>>> import numpy as np
>>> np.set_printoptions(suppress=True, linewidth=100)
>>> X = np.load("test0.npy")
>>> X
array([[-0.48,  0.08,  0.23,  0.16,  0.08,  0.  ,  0.48],
       [ 0.3 ,  0.06, -0.12, -0.02,  0.  ,  0.05, -0.37],
       [-1.15,  0.11,  0.64,  0.23,  0.02,  0.25,  1.26],
       [-1.97, -0.06,  0.99,  0.1 , -0.05,  0.15,  2.05],
       [-1.11, -0.15,  0.34, -0.01,  0.02, -0.03,  1.19],
       [-6.93, -0.07,  3.37, -0.13, -0.04,  0.1 ,  7.14],
       [ 0.52, -0.19, -0.46,  0.  , -0.05,  0.12, -0.55],
       [ 0.11, -0.06,  0.03, -0.06, -0.1 ,  0.15, -0.01],
       [ 2.6 , -0.05, -1.37,  0.05, -0.12,  0.01, -2.49],
       [-0.92, -0.23,  0.49,  0.08, -0.09,  0.02,  1.05],
       [ 2.6 , -0.09, -1.22,  0.09, -0.02,  0.14, -2.5 ],
       [-0.21, -0.11,  0.22,  0.03, -0.13, -0.29,  0.04],
       [ 2.16,  0.06, -1.07, -0.13,  0.07,  0.03, -1.99],
       [ 0.78, -0.19, -0.49, -0.06,  0.06,  0.01, -0.57],
       [-2.31,  0.08,  1.42,  0.  ,  0.14,  0.01,  2.47],
       [-1.81,  0.05,  0.84,  0.14, -0.21, -0.02,  1.47],
       [ 1.38, -0.05, -0.8 , -0.13,  0.03, -0.15, -1.53],
       [ 2.85,  0.07, -1.55,  0.16, -0.07,  0.17, -2.75],
       [ 1.62,  0.01, -0.79, -0.04,  0.05, -0.1 , -1.48],
       [-2.1 , -0.15,  1.2 ,  0.04,  0.08, -0.01,  2.15],
       [-0.92, -0.15,  0.59,  0.05,  0.01,  0.09,  0.99],
       [-2.61, -0.03,  1.29, -0.03, -0.13, -0.14,  2.57],
       [ 1.64,  0.04, -0.82, -0.06, -0.09,  0.07, -1.71],
       [ 0.16, -0.11, -0.11,  0.02,  0.01,  0.03, -0.42],
       [ 2.92, -0.09, -1.38, -0.02,  0.03, -0.12, -3.  ],
       [ 1.9 ,  0.  , -0.94,  0.05,  0.08, -0.07, -1.87],
       [-2.12, -0.02,  1.26,  0.18, -0.01, -0.18,  2.34],
       [-2.85,  0.04,  1.64,  0.05,  0.01, -0.15,  2.82]])
>>> x0 = np.array([2, 2, 0, 1, 1, 0, 1])
>>> rhs = X @ x0
>>> np.round(np.linalg.pinv(X) @ X, 2) + 0
array([[1., 0., 0., 0., 0., 0., 0.],
       [0., 1., 0., 0., 0., 0., 0.],
       [0., 0., 1., 0., 0., 0., 0.],
       [0., 0., 0., 1., 0., 0., 0.],
       [0., 0., 0., 0., 1., 0., 0.],
       [0., 0., 0., 0., 0., 1., 0.],
       [0., 0., 0., 0., 0., 0., 1.]])
>>> np.round(np.linalg.lstsq(X, rhs)[0], 2) + 0
array([2., 2., 0., 1., 1., 0., 1.])
>>> rng = np.random.default_rng(58063)
>>> rhs = rhs + 0.1 * rng.normal(size=28)
>>> rhs.round(2)
array([-0.01,  0.48, -0.52, -2.01, -1.36, -7.11, -0.08, -0.21,  2.46, -1.23,  2.74, -0.57,  2.28,
        0.6 , -1.69, -2.02,  1.28,  3.09,  1.73, -2.16, -0.93, -3.  ,  1.51, -0.24,  2.77,  2.15,
       -1.76, -2.86])
>>> coef, *_ = np.linalg.lstsq(X, rhs)
>>> coef.round()
array([2., 2., 0., 1., 2., 0., 1.])
